>>> import numpy as np
>>> np.set_printoptions(suppress=True, linewidth=200)
>>> rng = np.random.default_rng(42853)
>>> m1 = np.triu(rng.random((2, 2)) < 1.2, 1).astype(int)
>>> m1 = m1 + m1.T
>>> print(m1)
[[0 1]
 [1 0]]
>>> vals, V = np.linalg.eig(m1)
>>> print(np.prod(vals))
-1.0
>>> print(vals)
[ 1. -1.]
>>> print(np.round(np.sort(np.linalg.eigvals(m1 @ m1)), 1))
[1. 1.]
>>> print(np.round(np.sort(np.linalg.eigvals(np.linalg.inv(m1))), 1))
[-1.  1.]
>>> print(m1 @ V[:, 0] - vals[0] * V[:, 0])
[0. 0.]
>>> vec = np.array([-9, -9])
>>> target = m1 @ vec
>>> print(target)
[-9 -9]
>>> print(np.round(np.linalg.solve(m1, target + m1[:, 1]), 1))
[-9. -8.]
>>> print(np.round(np.linalg.solve(m1.T, m1[1]), 1))
[0. 1.]
>>> print(np.round(np.linalg.solve(m1, target), 1))
[-9. -9.]
>>> print(np.round(np.linalg.solve(m1, m1[:, 0]), 1))
[1. 0.]
>>> vals, V = np.linalg.eigh(m1)
>>> print((vals > 1e-8).sum(), (vals < -1e-8).sum())
1 1
>>> print(np.round(np.abs(V[:, -1]), 1))
[0.7 0.7]
>>> print(np.round(V @ np.diag(vals) @ V.T, 1) + 0)
[[0. 1.]
 [1. 0.]]
>>> print(np.round(V.T @ V, 1) + 0)
[[1. 0.]
 [0. 1.]]
>>> print(np.round(V.T @ m1 @ V, 1) + 0)
[[-1.  0.]
 [ 0.  1.]]
>>> print(np.round(np.linalg.eigvalsh(m1 @ m1), 1))
[1. 1.]
>>> print(np.trace(m1 @ m1 @ m1) // 6)
0
>>> print(m1 @ m1)
[[1 0]
 [0 1]]
>>> print(m1.sum(axis=0))
[1 1]
>>> L = np.diag(m1.sum(axis=1)) - m1
>>> print(np.linalg.matrix_rank(L))
1
>>> mat = np.load("mat.npy")
>>> print(mat.round(1))
[[-0.4  0.9 -0.3]
 [ 0.9  0.5  0.2]
 [-0.3  0.2  0.9]]
>>> # symmetric
>>> vals, V = np.linalg.eigh(mat)
>>> vec = np.array([-7, 7, 9])
>>> print(round(vec @ mat @ vec / (vec @ vec), 1), vals[0], vals[-1])
0.3 -1.0 1.0
>>> print(np.round(V * np.maximum(vals, 0) @ V.T, 1))
[[ 0.3  0.4 -0.1]
 [ 0.4  0.7  0.1]
 [-0.1  0.1  1. ]]
>>> print(np.round(np.linalg.eigvalsh(mat[1:, 1:]), 1))
[0.4 1. ]
>>> print(round(np.abs(mat).sum(axis=1).max(), 1), np.abs(vals).max())
1.6 1.0
>>> print(np.round(V * np.abs(vals) @ V.T, 1) + 0)
[[1. 0. 0.]
 [0. 1. 0.]
 [0. 0. 1.]]
>>> q, V = np.linalg.qr(mat[:, :1])[0], np.linalg.qr(mat[:, 1:])[0]
>>> s = np.linalg.svd(q.T @ V, compute_uv=False)
>>> print(round(float(np.linalg.norm(q @ q.T - V @ V.T, 2)), 1))
1.0
>>> print(round(float(np.linalg.det(mat.T)), 1))
-1.0
>>> print(round(float(np.linalg.det(2 * mat)), 1), np.round(np.linalg.det(mat), 1))
-8.0 -1.0
>>> print(round(np.linalg.det(mat[::-1]), 1))
1.0
>>> print(np.round(np.kron(np.eye(2, dtype=int), mat), 1))
[[-0.4  0.9 -0.3 -0.   0.  -0. ]
 [ 0.9  0.5  0.2  0.   0.   0. ]
 [-0.3  0.2  0.9 -0.   0.   0. ]
 [-0.   0.  -0.  -0.4  0.9 -0.3]
 [ 0.   0.   0.   0.9  0.5  0.2]
 [-0.   0.   0.  -0.3  0.2  0.9]]
>>> print(round(np.linalg.eigvals(mat).sum().real, 1))
1.0
>>> W0 = np.load("case17.npy")
>>> print(W0)
[[ 0 -2  0]
 [-1  0  0]
 [ 0  0  2]]
>>> # 2 blocks once reordered
>>> q, V = np.linalg.qr(W0[:, :1])[0], np.linalg.qr(W0[:, 1:])[0]
>>> s = np.linalg.svd(q.T @ V, compute_uv=False)
>>> print((s > 0.9).sum())
0
>>> print(s)
[0.]
>>> out = np.array([[2, 1], [2, 2], [0, 1]])
>>> print(np.einsum("ik,kj->ij", W0, out))
[[-4 -4]
 [-2 -1]
 [ 0  2]]
>>> print(np.einsum("ij->j", W0))
[-1 -2  2]
>>> print(out.T @ W0.T)
[[-4 -2  0]
 [-4 -1  2]]
>>> print(W0 @ out)
[[-4 -4]
 [-2 -1]
 [ 0  2]]
>>> print(np.einsum("ij,ij->i", W0, W0))
[4 1 4]
>>> print(np.linalg.matrix_rank(np.vstack([W0, out.T])))
3
>>> vec = np.array([9, -3, 1])
>>> target = W0 @ vec
>>> coef, lr = np.zeros(3), 1 / np.linalg.norm(W0, 2) ** 2
>>> for i in range(15):
...     coef -= lr * W0.T @ (W0 @ coef - target)
...     if i % 5 == 0: print(i, round(np.linalg.norm(W0 @ coef - target), 1))
... 
0 6.8
5 1.6
10 0.4
>>> print(coef.round(1))
[ 8.9 -3.   1. ]
>>> print(np.einsum("ii->", W0))
2
>>> print(np.einsum("ij,ji->", W0, W0))
8
>>> print(round(np.linalg.eigvals(W0).sum().real, 1))
2.0
>>> q, r_ = np.linalg.qr(W0)
>>> print(q.T @ q)
[[1. 0. 0.]
 [0. 1. 0.]
 [0. 0. 1.]]
>>> print(q)
[[ 0.  1.  0.]
 [ 1.  0.  0.]
 [-0. -0.  1.]]
>>> print(np.allclose(r_.T @ r_, W0.T @ W0))
True
>>> print(r_)
[[-1.  0.  0.]
 [ 0. -2.  0.]
 [ 0.  0.  2.]]
>>> print(np.abs(np.diag(r_)))
[1. 2. 2.]
>>> E = np.loadtxt("m.csv", delimiter=",")
>>> print(E)
[[ -0.5  -0.2  -0.2  -0.4]
 [  1.    7.   14.  -10. ]
 [ -1.    1.9   0.2  -0.5]
 [ -0.6   0.1  -0.1  -1.8]
 [ -1.3   0.    0.7   1. ]
 [ -0.9   0.2   0.7   0.7]
 [  0.7  -0.4  -0.1   0.7]
 [  0.5  -0.7  -1.1  -0.6]
 [  0.6  -1.7  -0.2  -0.5]
 [  0.4  -0.9  -1.5   0.6]
 [  2.2   0.7  -1.1  -0.2]
 [  0.8  -1.8   0.7  -1.4]
 [  1.3  -0.5  -1.8  -0.1]
 [ -0.7   0.3  -1.1  -1.5]
 [  0.1  -0.4  -0.1  -0.8]
 [ -0.5  -0.2   0.1   0.7]
 [ -1.1  -0.9   2.4   0.5]
 [  0.6   0.1   1.3   0.4]
 [  1.7  -0.2  -0.1   0.2]
 [ -0.8   2.3  -0.5  -0.5]
 [ -0.3   0.7  -0.5   0.4]
 [ -1.2   0.6   2.1  -2.3]
 [  2.5   1.2   0.4  -2. ]
 [  0.4  -0.8   0.2  -1.2]
 [ -0.1  -0.3   0.   -2. ]
 [ -0.4   1.6   0.7   1. ]
 [ -0.1   1.2  -0.5  -0.6]]
>>> vec = np.array([9, -7, 1, -2])
>>> print(np.round(E @ np.ones(4), 1))
[-1.3 12.   0.6 -2.4  0.4  0.7  0.9 -1.9 -1.8 -1.4  1.6 -1.7 -1.1 -3.  -1.2  0.1  0.9  2.4  1.6  0.5  0.3 -0.8  2.1 -1.4 -2.4  2.9  0. ]
>>> print(np.round(np.linalg.pinv(W0), 1))
[[ 0.  -1.   0. ]
 [-0.5  0.   0. ]
 [ 0.   0.   0.5]]
>>> print(W0 @ W0.T)
[[4 0 0]
 [0 1 0]
 [0 0 4]]
>>> print(W0[:, 2] @ W0[:, 1])
0
>>> out = E / np.linalg.norm(E, axis=1, keepdims=True)
>>> cov = out @ out.T
>>> print((cov - 2 * np.eye(27)).round(6).argmax(axis=1))
[13 21 19 24  5  4 18 12 11 12 18 23  7  3 23  4  5 16 10  2 19  1 10 14  3  2 19]
>>> print(np.argwhere(np.triu(np.abs(cov) > 0.95, 1)))
[[ 4  5]
 [11 20]
 [14 23]]
>>> print(cov[11].round(1) + 0)
[ 0.2  0.3 -0.6  0.4 -0.4 -0.5  0.1  0.5  0.9  0.   0.   1.   0.1  0.   0.8 -0.4  0.2  0.2  0.3 -0.7 -1.   0.3  0.3  0.9  0.6 -0.8 -0.5]
>>> K = np.load("test14.npy")
>>> print(K)
[[-1 -2 -1 -2]
 [-3  1 -3  1]
 [-1 -2 -1 -2]
 [-3  1 -3  1]]
>>> # looks like rank 2
>>> print([round(float(x), 1) for x in np.linalg.svd(K, compute_uv=False)[:3]])
[6.4, 4.4, 0.0]
>>> print(np.linalg.matrix_rank(K, rtol=0.1))
2
>>> W = np.array([[1, -1, -2, -3], [1, -2, -3, -1], [3, 0, 1, -1], [1, 0, -3, 2]])
>>> coef = np.array([9, -7, -2, 3])
>>> act = np.maximum(K @ W + coef, 0)
>>> print(act)
[[ 1  0 11  5]
 [ 0  0  0 16]
 [ 1  0 11  5]
 [ 0  0  0 16]]
>>> print((act > 0).mean(axis=0))
[0.5 0.  0.5 1. ]
>>> print((act > 0).astype(int))
[[1 0 1 1]
 [0 0 0 1]
 [1 0 1 1]
 [0 0 0 1]]
>>> C = np.array([[0, 0], [2, 1], [0, -2], [0, -2]])
>>> print(act @ C)
[[  0 -32]
 [  0 -32]
 [  0 -32]
 [  0 -32]]
>>> print((act @ C).round(6).argmax(axis=1))
[0 0 0 0]
>>> proj = np.triu(np.array([[1, 1, 2], [2, 3, 3], [3, 1, 3]]), 1) + np.eye(3)
>>> out = proj @ W0 @ np.linalg.inv(proj)
>>> print(np.linalg.matrix_rank(out))
3
>>> print(round(float(np.linalg.det(out)), 1))
-4.0
>>> print(proj @ W0 - W0 @ proj)
[[-1.  0. 10.]
 [ 0.  1.  8.]
 [ 0.  0.  0.]]
>>> left, s, vt = np.linalg.svd(K)
>>> print(s.round(1) + 0)
[6.4 4.4 0.  0. ]
>>> print(np.argmax(s[:-1] / (s[1:] + 1e-6)) + 1)
2
>>> out = left[:, :2] @ np.diag(s[:2]) @ vt[:2]
>>> print(np.linalg.matrix_rank(out))
2
>>> print(round(np.linalg.norm(K - out, 2), 1), np.round(s[2], 1))
0.0 0.0
>>> print(np.linalg.matrix_rank(K, rtol=0.05))
2
>>> feats = np.load("out18.npy")
>>> print(feats)
[[ 9  7  8  6]
 [ 0  0  0  0]
 [ 9  7  8  6]
 [ 1  4  2  2]
 [ 2 11  2  2]
 [ 1  4  2  2]
 [ 0  0  0  0]
 [ 9  7  8  6]
 [ 0  0  0  0]
 [ 9  6  4  6]
 [ 0  0  0  0]
 [ 0  0  0  0]
 [ 0  0  0  0]
 [ 0  0  0  0]
 [ 2 11  2  2]
 [10 14  8  6]
 [17  9 10 10]
 [ 0  0  0  0]
 [10 14  8  6]
 [ 9  9  2  4]
 [ 0  0  0  0]
 [ 1  7  0  0]
 [ 0  0  0  0]
 [ 0  0  0  0]
 [ 1  7  0  0]
 [ 0  0  0  0]]
>>> # rows 0 and 2 are equal
>>> Ac = feats - feats.mean(axis=0)
>>> left, s, vt = np.linalg.svd(Ac, full_matrices=False)
>>> print(np.linalg.matrix_rank(Ac))
4
>>> M = np.load("run8.npy")
>>> print(M)
[[23. 15. 20.  5. -5.]
 [15.  7. 12.  3. -3.]
 [20. 12. 14.  4. -4.]
 [ 5.  3.  4. -1. -1.]
 [-5. -3. -4. -1. -1.]]
>>> # symmetric
>>> out = M / np.linalg.norm(M, axis=1, keepdims=True)
>>> cov = out @ out.T
>>> print((cov - 2 * np.eye(5)).round(6).argmax(axis=1))
[2 0 0 0 3]
>>> print(np.round(np.degrees(np.arccos(np.clip(cov[3, 0], -1, 1))), 1))
16.4
>>> print(np.argwhere(np.triu(np.abs(cov) > 0.95, 1)))
[[0 1]
 [0 2]
 [0 3]
 [0 4]
 [1 2]
 [1 3]
 [1 4]
 [2 3]
 [2 4]]
>>> print(cov.round(1))
[[ 1.   1.   1.   1.  -1. ]
 [ 1.   1.   1.   1.  -1. ]
 [ 1.   1.   1.   1.  -1. ]
 [ 1.   1.   1.   1.  -0.9]
 [-1.  -1.  -1.  -0.9  1. ]]
>>> print((np.abs(cov) > 0.9).astype(int))
[[1 1 1 1 1]
 [1 1 1 1 1]
 [1 1 1 1 1]
 [1 1 1 1 1]
 [1 1 1 1 1]]
